$ python3 -q
>>> import numpy as np
>>> from numpy import linalg as LA
>>> np.set_printoptions(precision=2, suppress=True, linewidth=120)
>>> J = np.load("test19.npy")
>>> print(J)
[[ 0 -1 -4  0  4  0]
 [ 1  0  2  5  1 -1]
 [ 4 -2  0  2  3 -2]
 [ 0 -5 -2  0  4 -1]
 [-4 -1 -3 -4  0  2]
 [ 0  1  2  1 -2  0]]
>>> left, sigma, VT = LA.svd(J)
>>> print(np.argmax(sigma[:-1] / (sigma[1:] + 1e-6)) + 1)
4
>>> print(sigma)
[9.61 9.61 3.09 3.09 0.17 0.17]
>>> other = left[:, :4] @ np.diag(sigma[:4]) @ VT[:4]
>>> print(LA.matrix_rank(J, rtol=0.05))
4
>>> G = J.T @ J
>>> print(LA.eigvalsh(G)[::-1])
[92.42 92.42  9.56  9.56  0.03  0.03]
>>> print(np.diag(G))
[33 32 37 46 46 10]
>>> print(np.round(np.abs(LA.svd(J)[2][-1]), 2) + 0)
[0.   0.17 0.58 0.25 0.6  0.47]
>>> print(LA.matrix_rank(J, rtol=0.1))
4
>>> print(round(np.log10(LA.cond(J))))
2
>>> print(LA.cond(J) > 100)
False
>>> print(np.round(LA.norm(J, 2) / LA.norm(J), 2))
0.67
>>> r0 = np.array([8, -4, -3, 4, 1, 9])
>>> other = J + np.outer(r0, np.eye(6)[1])
>>> print(LA.matrix_rank(other - J))
1
>>> print(np.round(LA.det(other) / LA.det(J), 2), round(1 + LA.solve(J, r0)[1], 2))
-13.4 -13.4
>>> print(other)
[[ 0.  7. -4.  0.  4.  0.]
 [ 1. -4.  2.  5.  1. -1.]
 [ 4. -5.  0.  2.  3. -2.]
 [ 0. -1. -2.  0.  4. -1.]
 [-4.  0. -3. -4.  0.  2.]
 [ 0. 10.  2.  1. -2.  0.]]
>>> M = np.load("dump.npy")
>>> print(M)
[[ 0.4   0.55 -0.16  0.71]
 [-0.56  0.24  0.74  0.29]
 [ 0.56 -0.6   0.5   0.27]
 [ 0.48  0.52  0.41 -0.58]]
>>> print(LA.norm(M, axis=0))
[1. 1. 1. 1.]
>>> print(np.round(M @ M.T, 2) + 0)
[[1. 0. 0. 0.]
 [0. 1. 0. 0.]
 [0. 0. 1. 0.]
 [0. 0. 0. 1.]]
>>> print(LA.svd(M, compute_uv=False))
[1. 1. 1. 1.]
>>> data = np.load("layer6.npy")
>>> print(data)
[[1 1 0 0 2]
 [2 2 0 0 2]
 [0 0 2 0 0]
 [0 0 0 3 0]
 [1 2 0 0 2]]
>>> rng = np.random.default_rng(420)
>>> other = data + rng.integers(-2, 3, (5, 3)) @ rng.integers(-2, 3, (3, 5))
>>> print(other)
[[  3   0   1  -1   2]
 [  0  -6   8   4 -10]
 [  1   5  -1   1   6]
 [ -1  -4   4   5  -6]
 [  0   1  -2  -4   2]]
>>> print(np.abs(other - data).sum(axis=1))
[ 5 34 16 17  8]
>>> print(other - data)
[[  2  -1   1  -1   0]
 [ -2  -8   8   4 -12]
 [  1   5  -3   1   6]
 [ -1  -4   4   2  -6]
 [ -1  -1  -2  -4   0]]
>>> print(np.round(LA.svd(other - data, compute_uv=False), 2) + 0)
[20.72  5.46  2.6   0.    0.  ]
>>> print(LA.matrix_rank(other - data, tol=1e-8))
3
>>> F = np.load("arr.npy")
>>> print(F)
[[0 0 0 1]
 [0 0 1 0]
 [0 1 0 0]
 [1 0 0 0]]
>>> ev, V = LA.eigh(F)
>>> x = np.array([1, 2, 2, 2])
>>> print(np.abs(F).sum(axis=1).max(), np.abs(ev).max())
1 1.0
>>> other = F / LA.norm(F, axis=1, keepdims=True)
>>> G = other @ other.T
>>> print((np.abs(G) > 0.9).astype(int))
[[1 0 0 0]
 [0 1 0 0]
 [0 0 1 0]
 [0 0 0 1]]
>>> print(LA.norm(other, axis=1))
[1. 1. 1. 1.]
>>> print((G - 2 * np.eye(4)).round(6).argmax(axis=1))
[1 0 0 0]
